$ python3 -q
>>> import numpy as np
>>> from numpy import linalg as LA
>>> np.set_printoptions(precision=2, suppress=True, linewidth=160)
>>> M2 = np.array([[2, -1], [-3, 0], [0, 3], [1, 1]])
>>> C = np.array([[3, -2, -3], [2, 0, -2]])
>>> rng = np.random.default_rng(419)
>>> mat = M2 @ C + 0.3 * rng.normal(size=(4, 3))
>>> mat
array([[ 3.73, -4.08, -3.62],
       [-8.87,  6.07,  9.37],
       [ 5.48,  0.34, -6.27],
       [ 4.84, -2.14, -4.62]])
>>> Uu, s, vt = LA.svd(mat)
>>> s
array([18.7 ,  4.01,  0.38])
>>> M2 = Uu[:, :2] @ np.diag(s[:2]) @ vt[:2]
>>> np.round(np.abs(mat - M2).max(), 2)
np.float64(0.26)
>>> W0 = np.array([[1.0, 0.7, 0.49, 0.34],
...     [0.7, 1.0, 0.7, 0.49],
...     [0.49, 0.7, 1.0, 0.7],
...     [0.34, 0.49, 0.7, 1.0]])
>>> q, vecs = LA.qr(mat[:, :2])[0], LA.qr(mat[:, 2:])[0]
>>> s = LA.svd(q.T @ vecs, compute_uv=False)
>>> np.degrees(np.arccos(s.clip(0, 1)))
array([2.59])
>>> np.round(LA.norm(q @ q.T - vecs @ vecs.T, 2), 2)
np.float64(1.0)
>>> ev, vecs = LA.eigh(W0)
>>> vec = np.array([3, 3, 2, 2])
>>> np.round(np.abs(W0).sum(axis=1).max(), 2), round(float(np.abs(ev).max()), 2)
(np.float64(2.89), 2.72)
>>> round(float(vec @ W0 @ vec / (vec @ vec)), 2), round(float(ev[0]), 2), round(ev[-1], 2)
(2.63, 0.2, np.float64(2.72))
>>> (np.sign(vecs[:, -1].round(6)) == np.sign(vecs[0, -1].round(6))).astype(int)
array([1, 1, 1, 1])
>>> data = np.load("case9.npy")
>>> data
array([[-2,  0,  0],
       [ 0,  1,  0],
       [ 0,  0,  1]])
>>> ev, vecs = LA.eigh(data)
>>> ev
array([-2.,  1.,  1.])
>>> LA.eigvalsh(data @ data)
array([1., 1., 4.])
>>> (ev > 1e-8).sum(), (ev < -1e-8).sum()
(np.int64(2), np.int64(1))
>>> LA.eigvalsh(data + 3 * np.eye(3))
array([1., 4., 4.])
>>> LA.svd(data, compute_uv=False)
array([2., 1., 1.])
>>> vec = np.array([-1, -5, -8])
>>> data * vec
array([[ 2,  0,  0],
       [ 0, -5,  0],
       [ 0,  0, -8]])
>>> data @ np.ones(3)
array([-2.,  1.,  1.])
>>> data @ np.eye(3)[2]
array([0., 0., 1.])
>>> (data * vec).sum(axis=1)
array([ 2, -5, -8])
>>> data @ (2 * vec)
array([  4, -10, -16])
>>> LA.norm(data @ vec) <= LA.norm(data, 2) * LA.norm(vec) + 1e-9
np.True_
>>> np.einsum("ij,j->i", data, vec)
array([ 2, -5, -8])
>>> (data @ vec).argmax()
np.int64(0)
>>> np.prod(np.diag(data)), round(float(LA.det(data)), 2)
(np.int64(-2), -2.0)
>>> data @ data
array([[4, 0, 0],
       [0, 1, 0],
       [0, 0, 1]])
>>> np.round(LA.norm(data, 1), 2), round(LA.norm(data, np.inf), 2)
(np.float64(2.0), np.float64(2.0))
>>> data[1] @ data[2]
np.int64(0)
>>> round(LA.norm(data, "nuc"), 2)
np.float64(4.0)
>>> round(LA.norm(data[1], 1), 2), round(float(LA.norm(data[1], np.inf)), 2)
(np.float64(1.0), 1.0)
>>> q, _ = LA.qr(np.array([[-0.8, -0.6, 0.0, 0.1],
...     [0.3, 1.8, 1.0, -1.9],
...     [-0.8, 2.1, 0.3, -1.2],
...     [0.6, -0.2, 0.2, 0.2]]))
>>> X = q[:, :4]
>>> X
array([[-0.61,  0.35,  0.69,  0.17],
       [ 0.23, -0.7 ,  0.62, -0.29],
       [-0.61, -0.63, -0.31,  0.38],
       [ 0.46, -0.03,  0.2 ,  0.87]])
>>> LA.norm(X, axis=0)
array([1., 1., 1., 1.])
>>> np.round(X.T @ X, 2) + 0
array([[1., 0., 0., 0.],
       [0., 1., 0., 0.],
       [0., 0., 1., 0.],
       [0., 0., 0., 1.]])
>>> np.round(np.poly(X), 2) + 0
array([ 1.  ,  0.75,  0.  , -0.75, -1.  ])
>>> np.round(np.einsum("ii->", X), 2)
np.float64(-0.75)
>>> np.round(np.einsum("ij,ji->", X, X), 2)
np.float64(0.56)
>>> round(float(LA.det(X[::-1])), 2)
-1.0
>>> q = X.astype(float).copy()
>>> for j in range(4):
...     q[:, j] -= q[:, :j] @ (q[:, :j].T @ q[:, j])
...     q[:, j] /= LA.norm(q[:, j])
... 
>>> np.round(q.T @ X, 2) + 0
array([[1., 0., 0., 0.],
       [0., 1., 0., 0.],
       [0., 0., 1., 0.],
       [0., 0., 0., 1.]])
>>> vec = np.array([0, 0, 0, 1])
>>> round(LA.norm(vec), 2), round(float(LA.norm(X @ vec)), 2)
(np.float64(1.0), 1.0)
>>> LA.inv(X)
array([[-0.61,  0.23, -0.61,  0.46],
       [ 0.35, -0.7 , -0.63, -0.03],
       [ 0.69,  0.62, -0.31,  0.2 ],
       [ 0.17, -0.29,  0.38,  0.87]])
>>> round(float(LA.det(X)), 2)
-1.0
>>> np.round(X.T @ (X @ vec), 2) + 0
array([0., 0., 0., 1.])
>>> [p for p in range(1, 25) if np.allclose(LA.matrix_power(X, p), np.eye(4))]
[]
